>>> import numpy as np
>>> np.set_printoptions(precision=3, suppress=True, linewidth=160, legacy="1.25")
>>> feats = np.array([[1, -1, 1, -1],
...     [1, 0, 0, 0],
...     [1, 1, 1, 1],
...     [1, 2, 4, 8],
...     [1, 3, 9, 27]])
>>> np.argsort(-np.linalg.norm(feats, axis=0).round(6), kind="stable")[:3]
array([3, 2, 1])
>>> round(np.linalg.norm(feats, 2) / np.linalg.norm(feats), 3)
0.995
>>> np.linalg.matrix_rank(feats, rtol=0.1)
1
>>> np.linalg.cond(feats) > 100
False
>>> P = feats @ np.linalg.solve(feats.T @ feats, feats.T)
>>> np.linalg.matrix_rank(np.eye(5) - P)
1
>>> print(round(np.trace(P), 3))
4.0
>>> print(np.allclose(P @ P, P))
True
>>> np.round((np.eye(5) - P) @ feats, 3) + 0
array([[0., 0., 0., 0.],
       [0., 0., 0., 0.],
       [0., 0., 0., 0.],
       [0., 0., 0., 0.],
       [0., 0., 0., 0.]])
>>> np.round(np.linalg.eigvalsh(P), 3) + 0
array([0., 1., 1., 1., 1.])
>>> F = np.load("dump.npy")
>>> F
array([[-1.053,  2.809],
       [ 2.809,  1.053]])
>>> P = np.triu(np.array([[-2, -2], [1, 1]]), 1) + np.eye(2)
>>> B = P @ F @ np.linalg.inv(P)
>>> print(P @ F - F @ P)
[[-5.618 -4.212]
 [ 0.     5.618]]
>>> ev, vecs = np.linalg.eigh(F)
>>> x = np.array([0, 1])
>>> (np.sign(vecs[:, -1].round(6)) == np.sign(vecs[0, -1].round(6))).astype(int)
array([1, 1])
>>> ev, vecs = np.linalg.eigh(F)
>>> np.abs(vecs[:, -1]).round(6).argmax()
1
>>> np.round(vecs.T @ F @ vecs, 3) + 0
array([[-3.,  0.],
       [ 0.,  3.]])
>>> mat = np.load("case4.npy")
>>> mat
array([[ 16,  -8, -24,   0,   8],
       [ 18,  -9, -27,   0,   9],
       [ 10,  -5, -15,   0,   5]])
>>> np.allclose(mat[:-1].T @ np.linalg.lstsq(mat[:-1].T, mat[-1])[0], mat[-1])
True
>>> np.linalg.lstsq(mat[:-1].T, mat[-1])[2]
1
>>> mat @ np.linalg.pinv(mat) @ mat
array([[ 16.,  -8., -24.,   0.,   8.],
       [ 18.,  -9., -27.,   0.,   9.],
       [ 10.,  -5., -15.,   0.,   5.]])
>>> U, sv, vt = np.linalg.svd(mat, full_matrices=False)
>>> np.round(sv / sv[0], 3) + 0
array([1., 0., 0.])
>>> print(np.allclose(U * sv @ vt, mat))
True
>>> np.abs(vt[0])
array([0.516, 0.258, 0.775, 0.   , 0.258])
>>> np.cumsum(sv ** 2) / np.sum(sv ** 2)
array([1., 1., 1.])
>>> (sv > 1e-8).sum()
1
>>> round(float(np.sqrt((sv ** 2).sum())), 3), round(float(np.linalg.norm(mat)), 3)
(50.498, 50.498)
>>> U.shape, sv.shape, vt.shape
((3, 3), (3,), (3, 5))
>>> sv.round(3) + 0
array([50.498,  0.   ,  0.   ])
>>> G = mat.T @ mat
>>> np.round(np.linalg.eigvalsh(G)[::-1], 3) + 0
array([2550.,    0.,    0.,    0.,    0.])
>>> np.allclose(G, G.T)
True
>>> U, sv, vt = np.linalg.svd(feats)
>>> np.argmax(sv[:-1] / (sv[1:] + 1e-6)) + 1
1
>>> sv
array([30.076,  2.5  ,  1.558,  0.857])
>>> B = U[:, :1] @ np.diag(sv[:1]) @ vt[:1]
>>> np.linalg.matrix_rank(feats, rtol=0.05)
3
>>> round(float(np.linalg.norm(feats - B, 2)), 3), round(float(sv[1]), 3)
(2.5, 2.5)
>>> E = np.load("a.npy")
>>> E
array([[ 4, -3,  0,  0,  0,  0],
       [-2, -5,  0,  0,  0,  0],
       [ 1, -3,  0,  0,  0,  0],
       [ 0,  0,  4, -3,  0,  0],
       [ 0,  0, -2, -5,  0,  0],
       [ 0,  0,  1, -3,  0,  0],
       [ 0,  0,  0,  0,  4, -3],
       [ 0,  0,  0,  0, -2, -5],
       [ 0,  0,  0,  0,  1, -3]])
>>> B = np.c_[E[:, :1] @ np.array([[-1]]), np.array([2, 0, 3, 2, 1, -2, 1, -3, 0])]
>>> B
array([[-4,  2],
       [ 2,  0],
       [-1,  3],
       [ 0,  2],
       [ 0,  1],
       [ 0, -2],
       [ 0,  1],
       [ 0, -3],
       [ 0,  0]])
>>> np.round(np.linalg.lstsq(E, B[:, 0])[0], 3) + 0
array([-1.,  0.,  0.,  0.,  0.,  0.])
>>> np.linalg.matrix_rank(np.c_[E, B])
7
>>> np.linalg.norm(np.linalg.qr(E)[0].T @ B, axis=0) ** 2 / ((B ** 2).sum(axis=0) + 1e-12)
array([1.   , 0.634])
>>> J = np.array([[-18, -1, -4, -5, 0],
...     [-1, 16, 0, -13, 4],
...     [-4, 0, 4, 0, -10],
...     [-5, -13, 0, 14, 10],
...     [0, 4, -10, 10, -10]])
>>> J
array([[-18,  -1,  -4,  -5,   0],
       [ -1,  16,   0, -13,   4],
       [ -4,   0,   4,   0, -10],
       [ -5, -13,   0,  14,  10],
       [  0,   4, -10,  10, -10]])
>>> G = feats.T @ feats
>>> print(np.linalg.matrix_rank(G))
4
>>> print(np.linalg.eigvalsh(G)[::-1])
[904.59    6.248   2.427   0.735]
>>> np.linalg.svd(feats, compute_uv=False) ** 2
array([904.59 ,   6.248,   2.427,   0.735])
>>> np.diag(G)
array([  5,  15,  99, 795])
>>> np.trace(G), (feats ** 2).sum()
(914, 914)
>>> print((feats @ feats.T).shape)
(5, 5)
>>> [round(float(np.linalg.det(J[:i, :i])), 2) + 0 for i in range(1, 6)]
[-18.0, -289.0, -1412.0, -7016.0, 575672.0]
>>> B = np.linalg.inv(J)
>>> print(round(float(np.linalg.cond(J)), 3))
6.479
>>> m1 = np.loadtxt("test13.csv", delimiter=",")
>>> m1
array([[ 5.,  6.,  7.,  8.],
       [ 9., 10., 11., 12.],
       [13., 14., 15., 16.],
       [17., 18., 19., 20.]])
>>> rng = np.random.default_rng(75)
>>> idx = rng.permutation(4)
>>> idx
array([3, 2, 0, 1])
>>> B = m1[idx][:, idx]
>>> round(float(np.linalg.det(B)), 3), np.round(np.linalg.det(m1[idx]), 3)
(0.0, -0.0)
>>> np.allclose(B, m1)
False
>>> print(np.diag(B))
[20. 15.  5. 10.]
>>> U, sv, vt = np.linalg.svd(m1)
>>> vecs = vt[:(sv > 1e-8).sum()]
>>> x = m1[2] + 5 * m1[1] + rng.integers(2) * np.eye(4)[2]
>>> print(x)
[58. 64. 70. 76.]
>>> print(np.linalg.matrix_rank(np.vstack([m1, x])))
2
>>> np.allclose(m1, m1.T)
False
>>> np.trace(m1)
50.0
>>> np.round(np.sort(np.abs(np.linalg.eigvals(m1))), 3) + 0
array([ 0.   ,  0.   ,  1.552, 51.552])
>>> round(float(np.abs(np.linalg.eigvals(m1)).max()), 3)
51.552
